$ python3 -q
>>> import numpy as np
>>> np.set_printoptions(precision=3, suppress=True, linewidth=160, floatmode="fixed")
>>> X = np.loadtxt("run7.csv", delimiter=",")
>>> X
array([[ 0.910, -0.710, -2.940, -0.980,  1.800,  0.240,  0.180,  0.570,  1.960],
       [ 1.450, -1.590,  1.060,  3.870, -1.680, -3.950, -0.700,  4.330, -2.940],
       [-1.200,  1.020,  1.320, -0.990, -0.760,  1.370,  0.200, -1.540, -0.180],
       [ 1.210, -0.630, -2.360, -0.330,  2.660,  0.030, -0.020, -0.990,  2.040],
       [ 0.790, -0.690, -1.760, -0.090,  0.900, -0.410,  0.020,  1.030,  0.840],
       [ 1.450, -0.850,  2.300,  4.100,  0.200, -3.200, -0.900, -0.050, -2.200],
       [-2.800,  2.100,  7.550,  1.830, -5.050, -0.020, -0.300, -1.400, -4.950],
       [-2.080,  2.080,  5.170,  0.400, -1.750,  1.290, -0.140, -4.260, -2.030]])
>>> # looks like rank 3
>>> def softmax(z):
...     e = np.exp(z - z.max(axis=-1, keepdims=True))
...     return e / e.sum(axis=-1, keepdims=True)
... 
>>> np.round(softmax(X[1]), 3) + 0
array([0.032, 0.002, 0.022, 0.363, 0.001, 0.000, 0.004, 0.575, 0.000])
>>> np.round(softmax(X[1] + -2), 3) + 0
array([0.032, 0.002, 0.022, 0.363, 0.001, 0.000, 0.004, 0.575, 0.000])
>>> np.round(softmax(10 * X[1]), 3) + 0
array([0.000, 0.000, 0.000, 0.010, 0.000, 0.000, 0.000, 0.990, 0.000])
>>> softmax(X).sum(axis=1)
array([1.000, 1.000, 1.000, 1.000, 1.000, 1.000, 1.000, 1.000])
>>> S = X @ X.T / np.sqrt(9)
>>> softmax(S).round(6).argmax(axis=1)
array([0, 1, 7, 3, 0, 1, 6, 6])
>>> np.round(softmax(S + np.triu(np.full(S.shape, -np.inf), 1)), 3) + 0
array([[1.000, 0.000, 0.000, 0.000, 0.000, 0.000, 0.000, 0.000],
       [0.000, 1.000, 0.000, 0.000, 0.000, 0.000, 0.000, 0.000],
       [0.003, 0.000, 0.996, 0.000, 0.000, 0.000, 0.000, 0.000],
       [0.287, 0.000, 0.000, 0.712, 0.000, 0.000, 0.000, 0.000],
       [0.501, 0.033, 0.002, 0.296, 0.168, 0.000, 0.000, 0.000],
       [0.000, 0.507, 0.000, 0.000, 0.000, 0.493, 0.000, 0.000],
       [0.000, 0.000, 0.000, 0.000, 0.000, 0.000, 1.000, 0.000],
       [0.000, 0.000, 0.000, 0.000, 0.000, 0.000, 0.984, 0.016]])
>>> r = np.linalg.matrix_rank(X)
>>> r
np.int64(3)
>>> null = np.linalg.svd(X)[2][r:].T
>>> [int(np.linalg.matrix_rank(X[:i])) for i in range(1, len(X) + 1)]
[1, 2, 3, 3, 3, 3, 3, 3]
>>> [int(np.linalg.matrix_rank(np.delete(X, i, axis=0))) for i in range(8)]
[3, 3, 3, 3, 3, 3, 3, 3]
>>> null.shape
(9, 6)
>>> [int(np.linalg.matrix_rank(X[:, :j + 1])) for j in range(9)]
[1, 2, 3, 3, 3, 3, 3, 3, 3]
>>> vec = np.array([2, -1, 2, 2, 2, -1, 0, -5, -4])
>>> X @ np.eye(9)[3]
array([-0.980,  3.870, -0.990, -0.330, -0.090,  4.100,  1.830,  0.400])
>>> np.linalg.norm(X @ vec) <= np.linalg.norm(X, 2) * np.linalg.norm(vec) + 1e-9
np.True_
>>> np.sign((X @ vec).round(6))
array([-1.000,  1.000,  1.000, -1.000, -1.000,  1.000,  1.000,  1.000])
>>> (X * vec).sum(axis=1)
array([-12.640,   5.050,   2.770,  -0.250,  -7.730,  29.200,  27.780,  29.530])
>>> [round(float(x), 3) for x in np.linalg.svd(X, compute_uv=False)[:3]]
[15.074, 10.216, 4.331]
>>> np.linalg.matrix_rank(X, rtol=0.1)
np.int64(3)
>>> np.round(np.linalg.svd(X, compute_uv=False), 3) + 0
array([15.074, 10.216,  4.331,  0.000,  0.000,  0.000,  0.000,  0.000])
>>> X.mean(axis=0)
array([-0.034,  0.091,  1.292,  0.976, -0.460, -0.581, -0.208, -0.289, -0.932])
>>> X.sum(axis=0)
array([-0.270,  0.730, 10.340,  7.810, -3.680, -4.650, -1.660, -2.310, -7.460])
>>> np.round(np.linalg.norm(X), 3)
np.float64(18.718)
>>> other = np.array([[1, 1, 0, 0, 0, 0, 0, 2, 2, 0],
...     [2, 0, 2, 0, 2, 2, 0, 1, 1, 0],
...     [2, 1, 2, 2, 1, 2, 1, 0, 1, 1],
...     [2, 0, 1, 1, 0, 0, 0, 1, 2, 1],
...     [1, 0, 0, 0, 0, 0, 0, 0, 2, 0],
...     [0, 2, 1, 1, 0, 0, 0, 1, 2, 2],
...     [1, 0, 0, 0, 2, 1, 2, 1, 0, 1],
...     [0, 0, 1, 0, 2, 2, 2, 1, 1, 0],
...     [1, 1, 1, 0, 0, 2, 2, 0, 0, 2],
...     [2, 1, 0, 2, 0, 2, 2, 2, 1, 2]])
>>> mat = other + other.T
>>> mat
array([[2, 3, 2, 2, 1, 0, 1, 2, 3, 2],
       [3, 0, 3, 0, 2, 4, 0, 1, 2, 1],
       [2, 3, 4, 3, 1, 3, 1, 1, 2, 1],
       [2, 0, 3, 2, 0, 1, 0, 1, 2, 3],
       [1, 2, 1, 0, 0, 0, 2, 2, 2, 0],
       [0, 4, 3, 1, 0, 0, 1, 3, 4, 4],
       [1, 0, 1, 0, 2, 1, 4, 3, 2, 3],
       [2, 1, 1, 1, 2, 3, 3, 2, 1, 2],
       [3, 2, 2, 2, 2, 4, 2, 1, 0, 3],
       [2, 1, 1, 3, 0, 4, 3, 2, 3, 4]])
>>> # equal to its transpose
>>> round(float(np.linalg.eigvalsh(mat).min()), 3)
-6.887
>>> np.all(np.linalg.eigvalsh(mat) > 0)
np.False_
>>> [round(float(np.linalg.det(mat[:i, :i])), 2) + 0 for i in range(1, 11)]
[2.0, -9.0, -18.0, -27.0, 44.0, -184.0, -1164.0, -1683.0, 1398.0, 14688.0]
>>> rng = np.random.default_rng(94)
>>> idx = rng.permutation(10)
>>> idx
array([5, 6, 7, 0, 4, 8, 9, 2, 3, 1])
>>> other = mat[idx][:, idx]
>>> round(np.linalg.det(other), 3), np.round(np.linalg.det(mat[idx]), 3)
(np.float64(14688.0), np.float64(14688.0))
>>> np.allclose(other, mat)
False
>>> other
array([[0, 1, 3, 0, 0, 4, 4, 3, 1, 4],
       [1, 4, 3, 1, 2, 2, 3, 1, 0, 0],
       [3, 3, 2, 2, 2, 1, 2, 1, 1, 1],
       [0, 1, 2, 2, 1, 3, 2, 2, 2, 3],
       [0, 2, 2, 1, 0, 2, 0, 1, 0, 2],
       [4, 2, 1, 3, 2, 0, 3, 2, 2, 2],
       [4, 3, 2, 2, 0, 3, 4, 1, 3, 1],
       [3, 1, 1, 2, 1, 2, 1, 4, 3, 3],
       [1, 0, 1, 2, 0, 2, 3, 3, 2, 0],
       [4, 0, 1, 3, 2, 2, 1, 3, 0, 0]])
>>> np.diag(other)
array([0, 4, 2, 2, 0, 0, 4, 4, 2, 0])
>>> W2 = 5 * np.array([[0.2, -0.4, 0.7, 1.2, -0.9, -0.6, 0.5, 0.2, -0.7, 0.4, -0.8],
...     [-0.4, -0.5, 0.6, 1.7, 1.1, 0.0, 0.2, 2.8, 0.1, 0.6, 0.0]])
>>> idx = rng.integers(0, 2, 43)
>>> arr = W2[idx] + rng.normal(size=(43, 11))
>>> arr
array([[ 0.436, -1.752,  4.129,  5.423, -4.112, -1.849,  2.865,  2.216, -3.490,  1.530, -3.690],
       [-1.792, -1.995,  3.380,  9.583,  5.373, -1.193,  1.447, 14.799,  0.853,  3.849, -0.756],
       [ 1.591, -0.889,  2.228,  4.870, -7.355, -3.398,  2.134,  0.705, -5.028,  2.203, -5.044],
       [-1.193, -2.856,  4.502,  8.676,  4.966,  1.332,  1.094, 13.970,  1.647,  3.840, -0.758],
       [-0.395, -1.588,  4.846,  9.538,  5.911, -0.857,  1.241, 12.813,  0.384,  3.276,  0.312],
       [ 1.534, -2.206,  3.387,  6.475, -5.956, -2.143,  3.741,  0.736, -3.514,  2.340, -5.550],
       [-1.735, -1.676,  2.103, 10.477,  4.969, -0.694,  0.605, 15.046, -1.173,  2.401,  0.659],
       [ 0.875, -4.388,  5.033,  5.794, -5.013, -3.230,  3.386,  1.786, -4.017,  1.984, -4.040],
       [ 1.472, -2.183,  3.844,  6.978, -3.445, -1.250,  0.984,  1.483, -3.730,  3.240, -2.763],
       [ 1.338, -1.831,  4.207,  5.864, -4.893, -2.354,  3.332,  0.088, -2.976,  2.050, -2.302],
       [-2.332, -2.605,  4.450,  8.445,  5.555, -0.004,  0.926, 13.732,  0.634,  2.330, -0.009],
       [-2.066, -2.992,  2.442,  8.756,  6.405, -0.097,  2.858, 14.293,  1.192,  2.589, -0.139],
       [ 0.047, -2.185,  3.460,  6.856, -3.378, -3.957, -0.119,  0.884, -4.814,  2.007, -4.783],
       [-2.336, -1.278,  2.905,  6.642,  5.495,  0.994,  2.350, 12.990,  1.268,  2.862,  0.437],
       [-2.385, -1.432,  4.197,  8.981,  6.336,  0.458,  1.211, 15.657, -0.260,  3.336,  0.918],
       [-0.614, -4.501,  4.598,  4.779, -3.590, -3.136,  1.891,  0.937, -3.882,  2.495, -5.077],
       [-2.669, -2.643,  3.269,  7.764,  6.177,  1.045, -0.143, 14.487,  1.012,  4.620,  0.185],
       [-0.991, -3.201,  3.730,  9.918,  3.389,  0.538,  1.157, 13.771, -0.136,  4.504, -0.856],
       [ 0.902, -2.867,  4.171,  3.998, -6.782, -2.706,  2.874,  1.070, -4.051,  3.683, -3.933],
       [-2.485, -1.955,  3.278,  9.062,  5.589,  0.618,  2.010, 14.150, -0.993,  2.640,  0.559],
       [ 1.167, -0.904,  4.227,  7.057, -6.143, -2.953,  3.609,  2.093, -3.253,  2.104, -3.305],
       [ 0.265, -1.718,  3.098,  6.597, -3.012, -3.011,  2.949,  1.724, -1.932,  2.842, -3.495],
       [ 1.234, -2.354,  3.792,  8.325, -4.080, -3.765,  1.621,  1.259, -3.656,  0.649, -3.547],
       [ 1.142, -2.401,  2.365,  6.233, -5.493, -3.483,  2.655,  1.884, -2.406,  1.858, -4.866],
       [-2.595, -0.991,  3.491,  8.741,  4.454, -0.789,  1.013, 15.540, -0.424,  3.366,  0.457],
       [-2.594, -2.364,  0.721,  9.203,  5.360, -0.169,  0.583, 13.458, -1.531,  3.316,  0.083],
       [ 2.126, -2.969,  2.753,  6.615, -5.651, -2.317,  2.967, -0.319, -3.609,  1.689, -3.568],
       [-3.840, -1.590,  4.833, 10.014,  6.068, -0.885,  2.995, 15.391,  0.685,  2.716,  0.345],
       [ 0.729, -1.384,  3.408,  4.962, -6.056, -3.724,  0.982,  1.107, -2.944,  2.833, -4.825],
       [ 0.429, -2.973,  3.870,  6.054, -3.999, -3.131,  1.870,  0.275, -2.773,  1.666, -3.567],
       [ 0.465, -0.309,  2.532,  6.523, -5.100, -2.007,  2.738,  0.251, -3.564,  2.976, -3.032],
       [ 0.600, -2.114,  5.074,  7.912, -2.593, -3.038,  3.902,  0.950, -4.019,  1.292, -2.983],
       [-1.585, -1.238,  3.048,  6.961,  5.839, -0.177, -0.617, 13.961,  1.135,  2.595,  0.695],
       [-1.282, -3.280,  2.564,  9.570,  4.686, -0.173, -0.198, 12.081,  1.217,  4.439,  2.191],
       [ 1.465, -1.874,  2.971,  5.320, -3.101, -1.675,  3.173,  2.279, -4.033,  0.424, -6.090],
       [-0.534, -2.868,  4.269,  9.271,  5.014,  1.272, -1.931, 11.617,  1.329,  1.872,  0.525],
       [-2.494, -2.245,  3.042,  5.913,  5.284, -0.158,  1.836, 13.960, -0.290,  3.374, -0.796],
       [ 1.740, -1.104,  3.178,  6.378, -4.654, -3.634,  3.149,  1.532, -3.481,  4.357, -3.946],
       [-2.770, -3.462,  1.918,  8.971,  7.129, -0.286, -0.610, 12.532,  0.723,  3.442,  0.778],
       [-0.696, -2.124,  3.399,  9.723,  7.164, -1.279,  2.341, 13.778, -0.109,  3.098, -0.110],
       [-1.714, -2.560,  3.582,  9.526,  4.029,  1.823,  0.175, 14.427,  0.037,  2.281,  1.688],
       [ 1.725, -2.061,  3.984,  5.174, -2.432, -3.933,  2.139,  0.697, -4.018,  1.174, -4.855],
       [ 2.466, -3.325,  3.425,  6.611, -4.830, -2.733,  2.142,  1.505, -5.845,  0.622, -2.807]])
>>> u = np.array([3, 6, 1])
>>> np.cross(arr[38, :3], arr[32, :3])
array([-8.176,  5.404, -2.055])
